$ ipython --no-banner

In [1]: import numpy as np

In [2]: np.set_printoptions(suppress=True, linewidth=120)

In [3]: arr = np.array([[0, -1, 0, 2], [1, 0, 0, -1], [0, 0, 0, -1], [-2, 1, 1, 0]])

In [4]: arr
Out[4]: 
array([[ 0, -1,  0,  2],
       [ 1,  0,  0, -1],
       [ 0,  0,  0, -1],
       [-2,  1,  1,  0]])

In [5]: A2 = np.array([[4, 0, 1], [5, 2, 4], [2, 0, 0], [0, 1, 1]])

In [6]: np.vstack([arr, A2.T]).shape
Out[6]: (7, 4)

In [7]: A2.T @ arr.T
Out[7]: 
array([[-5,  4,  0, -1],
       [ 0, -1, -1,  2],
       [-2,  0, -1,  2]])

In [8]: arr @ A2
Out[8]: 
array([[-5,  0, -2],
       [ 4, -1,  0],
       [ 0, -1, -1],
       [-1,  2,  2]])

In [9]: np.einsum("ij,ij->", arr, A2)
ValueError: operands could not be broadcast together with remapped shapes [original->remapped]: (4,4)->(4,4) (4,3)->(4,3) 


In [10]: print(np.linalg.matrix_rank(arr @ A2))
3

In [11]: np.einsum("ik,kj->ij", arr, A2)
Out[11]: 
array([[-5,  0, -2],
       [ 4, -1,  0],
       [ 0, -1, -1],
       [-1,  2,  2]])

In [12]: arr.ravel(order="F")
Out[12]: array([ 0,  1,  0, -2, -1,  0,  0,  1,  0,  0,  0,  1,  2, -1, -1,  0])

In [13]: arr.reshape(2, -1)
Out[13]: 
array([[ 0, -1,  0,  2,  1,  0,  0, -1],
       [ 0,  0,  0, -1, -2,  1,  1,  0]])

In [14]: blk = arr.reshape(4, 2, -1)

In [15]: blk[:, 0]
Out[15]: 
array([[ 0, -1],
       [ 1,  0],
       [ 0,  0],
       [-2,  1]])

In [16]: np.swapaxes(blk, 1, 2)[1]
Out[16]: 
array([[ 1,  0],
       [ 0, -1]])

In [17]: blk.sum(axis=1)
Out[17]: 
array([[ 0,  1],
       [ 1, -1],
       [ 0, -1],
       [-1,  1]])

In [18]: np.einsum("ihd,ihd->ih", blk, blk)
Out[18]: 
array([[1, 4],
       [1, 1],
       [0, 1],
       [5, 1]])

In [19]: x0 = np.array([0, 1, 0, 0])

In [20]: x0 @ arr @ x0
Out[20]: np.int64(0)

In [21]: Q = np.linalg.solve(np.eye(4) - arr, np.eye(4) + arr)

In [22]: print(np.round(Q @ Q.T, 3) + 0)
[[1. 0. 0. 0.]
 [0. 1. 0. 0.]
 [0. 0. 1. 0.]
 [0. 0. 0. 1.]]

In [23]: np.round(np.linalg.det(arr[::-1]), 3)
Out[23]: np.float64(1.0)

In [24]: rng = np.random.default_rng(805)

In [25]: F = np.eye(4, dtype=int)[rng.permutation(4)]

In [26]: F
Out[26]: 
array([[1, 0, 0, 0],
       [0, 1, 0, 0],
       [0, 0, 0, 1],
       [0, 0, 1, 0]])

In [27]: r0 = np.array([1, 2, 1, -2])

In [28]: A2 = F + np.outer(r0, np.eye(4)[2])

In [29]: np.linalg.matrix_rank(A2 - F)
Out[29]: np.int64(1)

In [30]: np.linalg.matrix_rank(np.linalg.inv(A2) - np.linalg.inv(F), tol=1e-8)
Out[30]: np.int64(1)
